% ipython --no-banner

In [1]: import numpy as np

In [2]: np.set_printoptions(suppress=True, linewidth=120)

In [3]: M = np.loadtxt("w.csv", delimiter=",")

In [4]: print(M.round(3))
[[-0.275  0.172  0.843 -0.429]
 [-0.275 -0.715 -0.246 -0.594]
 [-0.917  0.096 -0.133  0.364]
 [ 0.092 -0.671  0.459  0.575]]

In [5]: O = M.astype(float).copy()

In [6]: for j in range(4):
   ...:     O[:, j] -= O[:, :j] @ (O[:, :j].T @ O[:, j])
   ...:     O[:, j] /= np.linalg.norm(O[:, j])
   ...: 

In [7]: print(O.round(3))
[[-0.275  0.172  0.843 -0.429]
 [-0.275 -0.715 -0.246 -0.594]
 [-0.917  0.096 -0.133  0.364]
 [ 0.092 -0.671  0.459  0.575]]

In [8]: print(np.round(O.T @ O, 3) + 0)
[[1. 0. 0. 0.]
 [0. 1. 0. 0.]
 [0. 0. 1. 0.]
 [0. 0. 0. 1.]]

In [9]: rng = np.random.default_rng(77214)

In [10]: idx = rng.permutation(4)

In [11]: out = M[:, idx] * rng.choice([-1, 1], 4)

In [12]: print(out.round(3))
[[-0.172  0.429  0.275 -0.843]
 [ 0.715  0.594  0.275  0.246]
 [-0.096 -0.364  0.917  0.133]
 [ 0.671 -0.575 -0.092 -0.459]]

In [13]: left, _, Vh = np.linalg.svd(M.T @ out)

In [14]: print(np.round(left @ Vh, 3) + 0)
[[ 0.  0. -1.  0.]
 [-1.  0.  0.  0.]
 [ 0.  0.  0. -1.]
 [ 0. -1.  0.  0.]]

In [15]: print(np.round(np.linalg.lstsq(M, out)[0], 3) + 0)
[[ 0.  0. -1.  0.]
 [-1.  0.  0.  0.]
 [ 0.  0.  0. -1.]
 [ 0. -1.  0.  0.]]

In [16]: u = np.array([8, 5, 3, 3])

In [17]: out = M + np.outer(u, np.eye(4)[3])

In [18]: print(round(np.linalg.det(out) / np.linalg.det(M), 3), round(1 + np.linalg.solve(M, u)[3], 3))
-2.584 -2.584

In [19]: print(np.linalg.matrix_rank(np.linalg.inv(out) - np.linalg.inv(M), tol=1e-8))
1

In [20]: print(np.linalg.matrix_rank(out - M))
1

In [21]: m1 = np.load("mat.npy")

In [22]: print(m1.round(3))
[[ 0.977 -0.076 -0.019 -0.059  0.116]
 [-0.076  0.755 -0.06  -0.19   0.374]
 [-0.019 -0.06   0.985 -0.047  0.092]
 [-0.059 -0.19  -0.047  0.853  0.289]
 [ 0.116  0.374  0.092  0.289  0.43 ]]

In [23]: print(np.round(np.linalg.norm(m1, 2) / np.linalg.norm(m1), 3))
0.5

In [24]: print(np.linalg.lstsq(m1[:-1].T, m1[-1])[2])
4

In [25]: print(round(float(np.trace(np.linalg.pinv(m1) @ m1)), 3))
4.0

In [26]: print(np.round(m1 @ np.linalg.pinv(m1) @ m1, 3))
[[ 0.977 -0.076 -0.019 -0.059  0.116]
 [-0.076  0.755 -0.06  -0.19   0.374]
 [-0.019 -0.06   0.985 -0.047  0.092]
 [-0.059 -0.19  -0.047  0.853  0.289]
 [ 0.116  0.374  0.092  0.289  0.43 ]]

In [27]: def softmax(z):
    ...:     e = np.exp(z - z.max(axis=-1, keepdims=True))
    ...:     return e / e.sum(axis=-1, keepdims=True)
    ...: 

In [28]: print(np.round(softmax(10 * m1[3]), 3) + 0)
[0.    0.    0.    0.996 0.004]

In [29]: print(np.round(softmax(m1).sum(axis=1), 3))
[1. 1. 1. 1. 1.]

In [30]: print(np.round(softmax(m1[3] + 4), 3))
[0.147 0.129 0.149 0.366 0.208]

In [31]: print(np.round(softmax(m1[3]), 3))
[0.147 0.129 0.149 0.366 0.208]

In [32]: S = m1 @ m1.T / np.sqrt(5)

In [33]: print(softmax(S).round(6).argmax(axis=1))
[0 1 2 3 4]

In [34]: print(np.round(softmax(S)[3] @ m1, 3))
[0.166 0.129 0.169 0.238 0.266]

In [35]: J = np.loadtxt("a.csv", delimiter=",")

In [36]: print(J)
[[0. 1.]
 [1. 0.]]

In [37]: u, r1 = J[1], J[0]

In [38]: print(u @ u)
1.0

In [39]: p = (u @ r1) / (u @ u) * u

In [40]: print(p)
[0. 0.]

In [41]: print(np.outer(u, r1))
[[0. 1.]
 [0. 0.]]

In [42]: print(np.linalg.matrix_rank(np.outer(u, r1)))
1

In [43]: print(np.round(softmax(J[0] + -3), 3))
[0.269 0.731]

In [44]: print(np.round(softmax(10 * J[0]), 3) + 0)
[0. 1.]

In [45]: S = J @ J.T / np.sqrt(2)

In [46]: print(np.round(softmax(S)[0] @ J, 3))
[0.33 0.67]

In [47]: print(np.round(softmax(S), 3))
[[0.67 0.33]
 [0.33 0.67]]

In [48]: print(J @ np.ones(2))
[1. 1.]

In [49]: p = np.eye(2)[0]

In [50]: for _ in range(4):
    ...:     p = p @ J
    ...:     print(p.round(3))
    ...: 
[0. 1.]
[1. 0.]
[0. 1.]
[1. 0.]

In [51]: x = np.array([-1, -1])

In [52]: target = J @ x

In [53]: print(target)
[-1. -1.]

In [54]: print(np.round(np.linalg.solve(J, target + J[:, 0]), 3))
[ 0. -1.]

In [55]: print([round(float(np.linalg.det(J[:i, :i])), 2) + 0 for i in range(1, 3)])
[0.0, -1.0]

In [56]: A = np.load("test2.npy")

In [57]: print(A)
[[-3  3  0  0  0  0]
 [ 3  3  0  0  0  0]
 [-3  0  0  0  0  0]
 [ 0  0 -3  3  0  0]
 [ 0  0  3  3  0  0]
 [ 0  0 -3  0  0  0]
 [ 0  0  0  0 -3  3]
 [ 0  0  0  0  3  3]
 [ 0  0  0  0 -3  0]]

In [58]: hat = A @ np.linalg.solve(A.T @ A, A.T)

In [59]: print(np.round(np.diag(hat), 3))
[0.833 0.833 0.333 0.833 0.833 0.333 0.833 0.833 0.333]

In [60]: print(np.round(np.linalg.eigvalsh(hat), 3) + 0)
[0. 0. 0. 1. 1. 1. 1. 1. 1.]

In [61]: print(hat @ A[:, 1])
[3. 3. 0. 0. 0. 0. 0. 0. 0.]

In [62]: print(np.allclose(hat @ hat, hat))
True

In [63]: O, _ = np.linalg.qr(np.array([[-0.6, 1.1, -2.1, -1.8, -0.6],
    ...:     [-0.2, 0.2, -0.4, 0.3, -0.8],
    ...:     [0.9, -2.4, -1.0, 0.2, -0.4],
    ...:     [0.1, 1.5, 0.2, 1.1, 0.2],
    ...:     [-0.2, -1.7, -0.9, 0.1, -0.3]]))

In [64]: vals = np.array([-5, 4, -2, 1, 2])

In [65]: arr = O @ np.diag(vals) @ O.T

In [66]: print(arr.round(3))
[[-2.66  -0.885  1.284 -0.275 -0.494]
 [-0.885  1.516  0.819 -0.383 -0.368]
 [ 1.284  0.819 -3.504 -1.3    1.412]
 [-0.275 -0.383 -1.3    2.014 -1.136]
 [-0.494 -0.368  1.412 -1.136  2.634]]

In [67]: out = np.linalg.inv(arr)

In [68]: print(round(np.linalg.det(arr) * np.linalg.det(out), 3))
1.0

In [69]: print(np.round(arr @ out, 3) + 0)
[[1. 0. 0. 0. 0.]
 [0. 1. 0. 0. 0.]
 [0. 0. 1. 0. 0.]
 [0. 0. 0. 1. 0.]
 [0. 0. 0. 0. 1.]]

In [70]: print(round(float(np.linalg.cond(arr)), 3))
5.0

In [71]: print(round(float(np.linalg.det(arr.T)), 3))
80.0

In [72]: print(np.round(np.linalg.eigvals(arr), 3))
[-5. -2.  1.  2.  4.]

In [73]: print(np.round(np.poly(arr), 3) + 0)
[  1.   0. -25.  20.  84. -80.]

In [74]: print(np.round(np.kron(np.eye(2, dtype=int), arr), 3))
[[-2.66  -0.885  1.284 -0.275 -0.494 -0.    -0.     0.    -0.    -0.   ]
 [-0.885  1.516  0.819 -0.383 -0.368 -0.     0.     0.    -0.    -0.   ]
 [ 1.284  0.819 -3.504 -1.3    1.412  0.     0.    -0.    -0.     0.   ]
 [-0.275 -0.383 -1.3    2.014 -1.136 -0.    -0.    -0.     0.    -0.   ]
 [-0.494 -0.368  1.412 -1.136  2.634 -0.    -0.     0.    -0.     0.   ]
 [-0.    -0.     0.    -0.    -0.    -2.66  -0.885  1.284 -0.275 -0.494]
 [-0.     0.     0.    -0.    -0.    -0.885  1.516  0.819 -0.383 -0.368]
 [ 0.     0.    -0.    -0.     0.     1.284  0.819 -3.504 -1.3    1.412]
 [-0.    -0.    -0.     0.    -0.    -0.275 -0.383 -1.3    2.014 -1.136]
 [-0.    -0.     0.    -0.     0.    -0.494 -0.368  1.412 -1.136  2.634]]
